% python3 -q
>>> import numpy as np
>>> np.set_printoptions(precision=3, suppress=True, linewidth=120)
>>> W0 = np.array([[1, 0, 0, 0, 0, 0],
...     [0, 2, 0, 0, 0, 0],
...     [0, 0, 2, 0, 0, 0],
...     [0, 0, 0, 3, 0, 0],
...     [0, 0, 0, 0, 3, 0],
...     [0, 0, 0, 0, 0, 3]])
>>> r0 = np.array([-1, 2, 1, 1, -2, -1])
>>> M2 = W0 + np.outer(r0, np.eye(6)[2])
>>> print(round(float(np.linalg.det(M2) / np.linalg.det(W0)), 3), round(float(1 + np.linalg.solve(W0, r0)[2]), 3))
1.5 1.5
>>> print(M2)
[[ 1.  0. -1.  0.  0.  0.]
 [ 0.  2.  2.  0.  0.  0.]
 [ 0.  0.  3.  0.  0.  0.]
 [ 0.  0.  1.  3.  0.  0.]
 [ 0.  0. -2.  0.  3.  0.]
 [ 0.  0. -1.  0.  0.  3.]]
>>> M2 = np.array([[-1.1], [-1.4], [1.1], [0.9], [0.3], [-0.7]])
>>> C = np.array([[0.5, -0.5, -0.9, -0.5]])
>>> mat = M2 @ C
>>> print(mat)
[[-0.55  0.55  0.99  0.55]
 [-0.7   0.7   1.26  0.7 ]
 [ 0.55 -0.55 -0.99 -0.55]
 [ 0.45 -0.45 -0.81 -0.45]
 [ 0.15 -0.15 -0.27 -0.15]
 [-0.35  0.35  0.63  0.35]]
>>> print([round(float(x), 3) for x in np.linalg.svd(mat, compute_uv=False)[:3]])
[3.0, 0.0, 0.0]
>>> print(np.linalg.matrix_rank(mat, rtol=0.1))
1
>>> print(round(float(np.linalg.norm(mat, 2) / np.linalg.norm(mat)), 3))
1.0
>>> data = np.load("mat.npy")
>>> print(data.round(3) + 0)
[[ 48.919  24.22   -7.425 -29.698]
 [ 37.789  17.813  -5.389 -21.555]
 [ 22.345   9.066  -2.726 -10.904]
 [ 18.065   6.712  -2.041  -8.164]
 [  8.583   1.827  -0.683  -2.733]
 [  7.893   1.509  -0.598  -2.393]
 [  5.579   0.521  -0.336  -1.346]
 [  0.376  -0.231  -0.001  -0.003]
 [ -0.185   0.152   0.      0.   ]
 [ -2.128   2.741   0.203   0.813]
 [ -2.167   2.788   0.212   0.848]
 [ -5.154   5.076   1.046   4.185]
 [ -5.268   5.129   1.081   4.322]
 [ -6.763   5.713   1.535   6.14 ]
 [ -9.844   6.43    2.482   9.928]
 [-10.333   6.503   2.632  10.53 ]
 [-11.196   6.612   2.898  11.591]
 [-11.477   6.642   2.984  11.936]
 [-15.994   6.856   4.368  17.472]
 [-16.432   6.856   4.502  18.006]]
>>> Xc = data - data.mean(axis=0)
>>> U, sig, VT = np.linalg.svd(Xc, full_matrices=False)
>>> print(np.abs(U[:, 0]).argmax())
0
>>> print(np.searchsorted(np.cumsum(sig ** 2) / (sig ** 2).sum(), 0.9) + 1)
1
>>> print(sig.round(3) + 0)
[94.195 19.889  6.348  0.   ]
>>> print(VT[0] * np.sign(VT[0, np.abs(VT[0]).argmax()]))
[ 0.806  0.18  -0.137 -0.548]
>>> print(np.abs(VT[0]).argmax())
0
>>> print(np.round(Xc.mean(axis=0), 3) + 0)
[0. 0. 0. 0.]
>>> print(np.round(sig ** 2 / (sig ** 2).sum(), 3) + 0)
[0.953 0.042 0.004 0.   ]
